% ipython --no-banner

In [1]: import numpy as np

In [2]: np.set_printoptions(precision=2, suppress=True, linewidth=120, legacy="1.25")

In [3]: F = np.loadtxt("a.csv", delimiter=",")

In [4]: F
Out[4]: 
array([[-0.9 ,  0.5 ,  0.61, -0.6 , -0.2 ],
       [-0.2 , -1.5 , -0.73,  0.7 , -0.4 ],
       [-0.1 ,  0.4 , -0.21,  0.2 , -1.8 ],
       [ 1.2 ,  1.1 ,  0.8 , -0.8 , -0.3 ],
       [ 0.9 ,  0.4 , -1.22,  1.2 ,  2.2 ],
       [ 0.8 , -1.5 ,  0.03,  0.  , -0.7 ],
       [ 0.7 , -0.2 , -0.06,  0.  , -0.2 ],
       [ 0.2 ,  1.2 , -0.11,  0.1 ,  0.6 ],
       [-0.3 , -1.1 ,  1.14, -1.1 , -1.1 ],
       [ 0.5 ,  0.6 , -1.57,  1.6 ,  0.4 ],
       [ 0.1 , -0.2 , -0.54,  0.5 , -1.6 ],
       [ 0.3 ,  0.3 ,  0.01, -0.1 ,  1.7 ],
       [ 0.9 , -0.6 , -0.4 ,  0.4 , -0.1 ],
       [ 0.  , -0.2 ,  0.78, -0.8 ,  0.3 ],
       [ 0.7 , -1.5 , -0.77,  0.8 ,  1.2 ],
       [ 2.  ,  0.2 ,  0.52, -0.5 ,  0.8 ],
       [ 1.1 ,  0.6 ,  0.24, -0.2 ,  0.8 ],
       [ 1.4 , -2.9 , -0.46,  0.4 ,  1.1 ],
       [ 0.1 ,  0.3 , -0.73,  0.8 , -0.7 ]])

In [5]: round(np.log10(np.linalg.cond(F)))
Out[5]: 2

In [6]: np.linalg.cond(F) > 100
Out[6]: False

In [7]: np.round(np.linalg.norm(F, 2) / np.linalg.norm(F), 2)
Out[7]: 0.63

In [8]: np.argsort(-np.linalg.norm(F, axis=0).round(6), kind="stable")[:3]
Out[8]: array([1, 4, 0])

In [9]: np.linalg.matrix_rank(F, rtol=0.1)
Out[9]: 4

In [10]: D = np.linalg.norm(F[:, None] - F[None], axis=-1)

In [11]: (D + 1e9 * np.eye(19)).round(6).argmin(axis=1)
Out[11]: array([13,  5, 10, 16,  9, 12, 12, 16, 13, 18,  2, 16,  6,  0, 17, 16, 15, 14, 10])

In [12]: D.mean(axis=1).argmax()
Out[12]: 17

In [13]: print(np.flatnonzero(D[3] < D.mean() / 2))
[3]

In [14]: u, r1 = F[18], F[6]

In [15]: round(float(u @ u), 2)
Out[15]: 1.76

In [16]: p = (u @ r1) / (u @ u) * u

In [17]: p
Out[17]: array([ 0.01,  0.03, -0.08,  0.09, -0.08])

In [18]: np.linalg.matrix_rank(np.outer(u, r1))
Out[18]: 1

In [19]: np.outer(u, r1)
Out[19]: 
array([[ 0.07, -0.02, -0.01,  0.  , -0.02],
       [ 0.21, -0.06, -0.02,  0.  , -0.06],
       [-0.51,  0.15,  0.04, -0.  ,  0.15],
       [ 0.56, -0.16, -0.05,  0.  , -0.16],
       [-0.49,  0.14,  0.04, -0.  ,  0.14]])

In [20]: Xs = F - F.mean(axis=0)

In [21]: evecs = np.linalg.svd(Xs)[2][:4]

In [22]: Y = Xs - Xs @ evecs.T @ evecs

In [23]: round(float(np.linalg.norm(Y) / np.linalg.norm(Xs)), 2)
Out[23]: 0.01

In [24]: Y = np.array([[1, 1, 2], [0, 1, -2], [-1, 2, 2], [2, 1, -1], [-2, -2, 1]])

In [25]: np.vstack([F, Y.T]).shape
Out[25]: (22, 5)

In [26]: np.linalg.matrix_rank(F @ Y)
Out[26]: 3

In [27]: Y = np.array([[-3, 1], [-1, 3], [2, 1]])

In [28]: mat = np.kron(np.eye(3, dtype=int), Y)

In [29]: mat
Out[29]: 
array([[-3,  1,  0,  0,  0,  0],
       [-1,  3,  0,  0,  0,  0],
       [ 2,  1,  0,  0,  0,  0],
       [ 0,  0, -3,  1,  0,  0],
       [ 0,  0, -1,  3,  0,  0],
       [ 0,  0,  2,  1,  0,  0],
       [ 0,  0,  0,  0, -3,  1],
       [ 0,  0,  0,  0, -1,  3],
       [ 0,  0,  0,  0,  2,  1]])

In [30]: u = np.array([2, -1, 0])

In [31]: print(np.polyval(u, mat[1]))
[ 3 15  0  0  0  0]

In [32]: np.correlate(mat[1], mat[3], "full")
Out[32]: array([ 0,  0, -1,  6, -9,  0,  0,  0,  0,  0,  0])

In [33]: Y = mat / np.sqrt((mat ** 2).mean(axis=1, keepdims=True))

In [34]: mat - mat.mean(axis=1, keepdims=True)
Out[34]: 
array([[-2.67,  1.33,  0.33,  0.33,  0.33,  0.33],
       [-1.33,  2.67, -0.33, -0.33, -0.33, -0.33],
       [ 1.5 ,  0.5 , -0.5 , -0.5 , -0.5 , -0.5 ],
       [ 0.33,  0.33, -2.67,  1.33,  0.33,  0.33],
       [-0.33, -0.33, -1.33,  2.67, -0.33, -0.33],
       [-0.5 , -0.5 ,  1.5 ,  0.5 , -0.5 , -0.5 ],
       [ 0.33,  0.33,  0.33,  0.33, -2.67,  1.33],
       [-0.33, -0.33, -0.33, -0.33, -1.33,  2.67],
       [-0.5 , -0.5 , -0.5 , -0.5 ,  1.5 ,  0.5 ]])

In [35]: np.linalg.matrix_rank(Y) == np.linalg.matrix_rank(mat)
Out[35]: True

In [36]: Y[5]
Out[36]: array([0.  , 0.  , 2.19, 1.1 , 0.  , 0.  ])

In [37]: proj = mat @ np.linalg.solve(mat.T @ mat, mat.T)

In [38]: print(proj @ mat[:, 1])
[1. 3. 1. 0. 0. 0. 0. 0. 0.]

In [39]: print(np.round(np.trace(proj), 2))
6.0

In [40]: np.round(np.linalg.eigvalsh(proj), 2) + 0
Out[40]: array([0., 0., 0., 1., 1., 1., 1., 1., 1.])

In [41]: np.allclose(proj @ proj, proj)
Out[41]: True

In [42]: proj
Out[42]: 
array([[ 0.64,  0.25, -0.41,  0.  ,  0.  ,  0.  ,  0.  ,  0.  ,  0.  ],
       [ 0.25,  0.82,  0.29,  0.  ,  0.  ,  0.  ,  0.  ,  0.  ,  0.  ],
       [-0.41,  0.29,  0.54,  0.  ,  0.  ,  0.  ,  0.  ,  0.  ,  0.  ],
       [ 0.  ,  0.  ,  0.  ,  0.64,  0.25, -0.41,  0.  ,  0.  ,  0.  ],
       [ 0.  ,  0.  ,  0.  ,  0.25,  0.82,  0.29,  0.  ,  0.  ,  0.  ],
       [ 0.  ,  0.  ,  0.  , -0.41,  0.29,  0.54,  0.  ,  0.  ,  0.  ],
       [ 0.  ,  0.  ,  0.  ,  0.  ,  0.  ,  0.  ,  0.64,  0.25, -0.41],
       [ 0.  ,  0.  ,  0.  ,  0.  ,  0.  ,  0.  ,  0.25,  0.82,  0.29],
       [ 0.  ,  0.  ,  0.  ,  0.  ,  0.  ,  0.  , -0.41,  0.29,  0.54]])

In [43]: x = np.array([0, 2, 0, 5, 5, 1])

In [44]: rhs = mat @ x

In [45]: rhs
Out[45]: array([  2,   6,   2,   5,  15,   5, -14,  -2,  11])

In [46]: rng = np.random.default_rng(7301)

In [47]: rhs = rhs + 0.3 * rng.normal(size=9)

In [48]: rhs
Out[48]: array([  2.43,   5.86,   1.87,   5.46,  15.08,   5.32, -14.12,  -2.17,  11.03])

In [49]: beta, *_ = np.linalg.lstsq(mat, rhs)

In [50]: np.round(np.linalg.norm(rhs - mat @ beta), 2)
Out[50]: 0.51

In [51]: Y = np.c_[mat[:, :2] @ np.array([[1, 3], [0, 1]]), np.array([-2, -3, -3, -3, -2, -2, 3, 3, 0])]

In [52]: Y
Out[52]: 
array([[-3, -8, -2],
       [-1,  0, -3],
       [ 2,  7, -3],
       [ 0,  0, -3],
       [ 0,  0, -2],
       [ 0,  0, -2],
       [ 0,  0,  3],
       [ 0,  0,  3],
       [ 0,  0,  0]])

In [53]: np.round(np.linalg.norm(Y - mat @ np.linalg.lstsq(mat, Y)[0], axis=0), 2) + 0
Out[53]: array([0.  , 0.  , 3.06])

In [54]: np.round(np.linalg.lstsq(mat, Y[:, 0])[0], 2) + 0
Out[54]: array([1., 0., 0., 0., 0., 0.])

In [55]: np.linalg.norm(np.linalg.qr(mat)[0].T @ Y, axis=0) ** 2 / ((Y ** 2).sum(axis=0) + 1e-12)
Out[55]: array([1.  , 1.  , 0.84])

In [56]: np.linalg.matrix_rank(Y)
Out[56]: 3

In [57]: feats = np.load("x.npy")

In [58]: feats
Out[58]: 
array([[ 0.43, -0.12, -0.03,  1.01,  0.35, -0.53],
       [ 3.53,  4.16, -2.01,  6.42, -1.58, -4.54],
       [-0.61, -1.76, -0.03,  0.1 ,  0.87, -0.23]])

In [59]: W = np.array([[4, -2, 0, 6, 6],
    ...:     [6, 7, 0, 0, -8],
    ...:     [-9, -5, 7, -1, -2],
    ...:     [4, 1, 4, -7, -4],
    ...:     [5, -3, 8, 7, -5],
    ...:     [-3, 1, 9, 5, 8]])

In [60]: beta = np.array([2, 1, 3, -2, 3])

In [61]: H = np.maximum(feats @ W + beta, 0)

In [62]: (H > 0).astype(int)
Out[62]: 
array([[1, 0, 1, 0, 0],
       [1, 1, 0, 0, 0],
       [0, 0, 1, 0, 1]])

In [63]: print(np.linalg.matrix_rank(H))
3

In [64]: Z = np.array([[2, 1], [5, 4], [2, 2], [2, 1], [2, 0]])

In [65]: H @ Z
Out[65]: 
array([[ 31.02,  20.37],
       [379.79, 249.49],
       [ 29.94,  16.16]])

In [66]: (H @ Z).round(6).argmax(axis=1)
Out[66]: array([0, 0, 0])

In [67]: u, r1 = feats[1], feats[0]

In [68]: round(u @ r1, 2)
Out[68]: 9.42

In [69]: round(float(u @ u), 2)
Out[69]: 98.13

In [70]: p = (u @ r1) / (u @ u) * u

In [71]: np.linalg.matrix_rank(np.outer(u, r1))
Out[71]: 1

In [72]: r1 - p
Out[72]: array([ 0.09, -0.52,  0.16,  0.39,  0.5 , -0.09])

In [73]: p
Out[73]: array([ 0.34,  0.4 , -0.19,  0.62, -0.15, -0.44])

In [74]: round((r1 - p) @ u, 2)
Out[74]: -0.0

In [75]: t3 = np.stack([feats, 5 * feats, feats[::-1]])

In [76]: np.linalg.norm(t3, axis=(1, 2))
Out[76]: array([10.2, 51. , 10.2])

In [77]: t3.shape
Out[77]: (3, 3, 6)

In [78]: np.linalg.matrix_rank(t3)
Out[78]: array([3, 3, 3])

In [79]: M = np.load("dump.npy")

In [80]: M
Out[80]: 
array([[ 0.79,  0.04, -0.17, -0.14, -0.34],
       [ 0.04,  0.99,  0.03,  0.03,  0.06],
       [-0.17,  0.03,  0.85, -0.11, -0.28],
       [-0.14,  0.03, -0.11,  0.91, -0.22],
       [-0.34,  0.06, -0.28, -0.22,  0.45]])

In [81]: Y = np.array([[9, 4, 6], [0, 3, 3], [0, 1, 2], [7, 4, 3], [4, 8, 9], [4, 6, 3]])

In [82]: np.einsum("ik,kj->ij", feats, Y)
Out[82]: 
array([[10.22,  4.99,  6.75],
       [52.23, 10.39, 21.06],
       [-2.23, -1.77, -1.56]])

In [83]: print(Y.T @ feats.T)
[[10.22 52.23 -2.23]
 [ 4.99 10.39 -1.77]
 [ 6.75 21.06 -1.56]]

In [84]: np.einsum("ij,ij->i", feats, feats)
Out[84]: array([ 1.62, 98.13,  4.29])

In [85]: [round(float(x), 2) for x in np.linalg.svd(M, compute_uv=False)[:3]]
Out[85]: [1.0, 1.0, 1.0]

In [86]: W0 = np.array([[249, 234, 201], [234, 233, 186], [201, 186, 203]])

In [87]: W = np.array([[-2, 1, -2, -1, 2], [0, 0, 0, 2, -1], [2, 1, -1, -2, 1]])

In [88]: beta = np.array([0, -1, -3, 0, 1])

In [89]: H = np.maximum(W0 @ W + beta, 0)

In [90]: H
Out[90]: 
array([[  0, 449,   0,   0, 466],
       [  0, 419,   0,   0, 422],
       [  4, 403,   0,   0, 420]])

In [91]: (H > 0).mean(axis=0)
Out[91]: array([0.33, 1.  , 0.  , 0.  , 1.  ])

In [92]: (H > 0).astype(int)
Out[92]: 
array([[0, 1, 0, 0, 1],
       [0, 1, 0, 0, 1],
       [1, 1, 0, 0, 1]])

In [93]: Z = np.array([[0, 3, 0], [1, 0, 3], [1, 3, 0], [2, 3, 1], [1, 3, 3]])

In [94]: (H @ Z).round(6).argmax(axis=1)
Out[94]: array([2, 2, 2])

In [95]: Y = np.array([[0, 0, 2], [1, 0, 2], [1, 0, 3], [1, 2, 0], [0, 3, 1], [3, 2, 1]])

In [96]: print(mat @ Y)
[[ 1  0 -4]
 [ 3  0  4]
 [ 1  0  6]
 [-2  2 -9]
 [ 2  6 -3]
 [ 3  2  6]
 [ 3 -7 -2]
 [ 9  3  2]
 [ 3  8  3]]

In [97]: np.einsum("ij->j", mat)
Out[97]: array([-2,  5, -2,  5, -2,  5])

In [98]: print(np.vstack([mat, Y.T]).shape)
(12, 6)

In [99]: np.linalg.matrix_rank(mat @ Y)
Out[99]: 3

In [100]: np.einsum("ij,ij->i", mat, mat)
Out[100]: array([10, 10,  5, 10, 10,  5, 10, 10,  5])

In [101]: left, sig, Vh = np.linalg.svd(W0)

In [102]: sig
Out[102]: array([644.82,  34.26,   5.92])

In [103]: Y = left[:, :1] @ np.diag(sig[:1]) @ Vh[:1]

In [104]: print(np.round(np.linalg.norm(W0 - Y, 2), 2), np.round(sig[1], 2))
34.26 34.26

In [105]: z = rng.permutation(3)

In [106]: z
Out[106]: array([0, 1, 2])

In [107]: Y = W0[z][:, z]

In [108]: print(np.sort(np.abs(np.linalg.eigvals(Y))))
[  5.92  34.26 644.82]

In [109]: np.trace(Y)
Out[109]: 685

In [110]: Y
Out[110]: 
array([[249, 234, 201],
       [234, 233, 186],
       [201, 186, 203]])

In [111]: evals, evecs = np.linalg.eig(Y)

In [112]: np.round(Y @ evecs[:, 0] - evals[0] * evecs[:, 0], 2) + 0
Out[112]: array([0., 0., 0.])

In [113]: print(np.sort(np.linalg.eigvals(Y @ Y)))
[    35.06   1173.47 415796.47]

In [114]: evals
Out[114]: array([644.82,   5.92,  34.26])
